$ ipython --no-banner

In [1]: import numpy as np

In [2]: np.set_printoptions(suppress=True, linewidth=100)

In [3]: tidy = lambda a: np.round(a, 4) + 0

In [4]: data = np.loadtxt("arr.csv", delimiter=",")

In [5]: tidy(data)
Out[5]: 
array([[-0.9333,  0.1806,  0.234 ],
       [-0.1333, -0.9727,  0.1861],
       [-0.3333, -0.1165, -0.7297],
       [ 0.    , -0.0874, -0.615 ]])

In [6]: # keeps lengths

In [7]: tidy(np.linalg.norm(data) ** 2 / np.linalg.norm(data, 2) ** 2)
Out[7]: np.float64(3.0)

In [8]: tidy(data[3] @ data[0])
Out[8]: np.float64(-0.1597)

In [9]: tidy(np.linalg.norm(data, 2))
Out[9]: np.float64(1.0)

In [10]: np.linalg.norm(data, axis=1).argmax()
Out[10]: np.int64(1)

In [11]: B = data / np.sqrt((data ** 2).mean(axis=1, keepdims=True))

In [12]: tidy(np.linalg.norm(B, axis=1))
Out[12]: array([1.7321, 1.7321, 1.7321, 1.7321])

In [13]: tidy(data[:, 0] @ data[:, 2])
Out[13]: np.float64(0.0)

In [14]: x = np.array([-2, 0, 0])

In [15]: target = data @ x

In [16]: coef, lr = np.zeros(3), 1 / np.linalg.norm(data, 2) ** 2

In [17]: for i in range(3):
    ...:     coef -= lr * data.T @ (data @ coef - target)
    ...:     if i % 1 == 0: print(i, round(np.linalg.norm(data @ coef - target), 4))
    ...: 
0 0.0
1 0.0
2 0.0

In [18]: tidy(coef)
Out[18]: array([-2.,  0.,  0.])

In [19]: tidy(np.linalg.cond(data))
Out[19]: np.float64(1.0)

In [20]: f = np.array([3, 2])

In [21]: tidy(np.polyval(f, data[0]))
Out[21]: array([-0.8   ,  2.5417,  2.702 ])

In [22]: tidy(np.convolve(data[0], f))
Out[22]: array([-2.8   , -1.325 ,  1.0632,  0.468 ])

In [23]: tidy(np.correlate(data[0], data[3], "full"))
Out[23]: array([ 0.574 , -0.0295, -0.1597, -0.0204,  0.    ])

In [24]: f = np.array([3, 1, -1, -2, 2])

In [25]: rng = np.random.default_rng(9641)

In [26]: J = np.outer(rng.normal(size=21), f) + 0.05 * rng.normal(size=(21, 5))

In [27]: tidy(J)
Out[27]: 
array([[ 0.2828,  0.1002, -0.1034, -0.1695,  0.2993],
       [ 0.0152,  0.0245,  0.0113, -0.0655, -0.0136],
       [ 8.162 ,  2.7186, -2.6587, -5.4732,  5.3851],
       [-4.6887, -1.6719,  1.6244,  3.1155, -3.2048],
       [ 0.4298,  0.041 , -0.2173, -0.2034,  0.3235],
       [-2.5939, -0.9749,  0.9152,  1.8142, -1.757 ],
       [-4.0272, -1.3441,  1.2923,  2.6874, -2.6519],
       [-2.9505, -0.9032,  0.9584,  1.8766, -1.9368],
       [-3.7466, -1.2694,  1.246 ,  2.4666, -2.4441],
       [ 2.434 ,  0.8502, -0.884 , -1.6625,  1.5861],
       [ 1.3456,  0.3608, -0.4913, -0.8668,  0.8426],
       [-1.8006, -0.588 ,  0.6083,  1.2181, -1.2121],
       [-0.1336, -0.0137,  0.097 ,  0.055 , -0.1036],
       [ 3.1119,  0.9954, -1.0643, -1.9946,  2.0219],
       [ 4.1103,  1.3632, -1.3958, -2.8278,  2.7542],
       [ 7.3934,  2.3812, -2.4967, -4.8818,  4.8567],
       [-1.361 , -0.4868,  0.4441,  0.9501, -0.9032],
       [-0.9406, -0.2455,  0.2967,  0.7214, -0.5767],
       [-0.6904, -0.2524,  0.2783,  0.533 , -0.5071],
       [-3.7792, -1.2129,  1.2713,  2.5558, -2.5294],
       [ 1.5084,  0.508 , -0.5343, -1.1398,  1.1637]])

In [28]: idx = rng.permutation(3)

In [29]: B = data[:, idx] * rng.choice([-1, 1], 3)

In [30]: tidy(B)
Out[30]: 
array([[-0.9333,  0.234 , -0.1806],
       [-0.1333,  0.1861,  0.9727],
       [-0.3333, -0.7297,  0.1165],
       [ 0.    , -0.615 ,  0.0874]])

In [31]: left, _, VT = np.linalg.svd(data.T @ B)

In [32]: tidy(left @ VT)
Out[32]: 
array([[ 1.,  0.,  0.],
       [ 0.,  0., -1.],
       [ 0.,  1.,  0.]])

In [33]: tidy(np.linalg.lstsq(data, B)[0])
Out[33]: 
array([[ 1.,  0.,  0.],
       [ 0.,  0., -1.],
       [ 0.,  1.,  0.]])
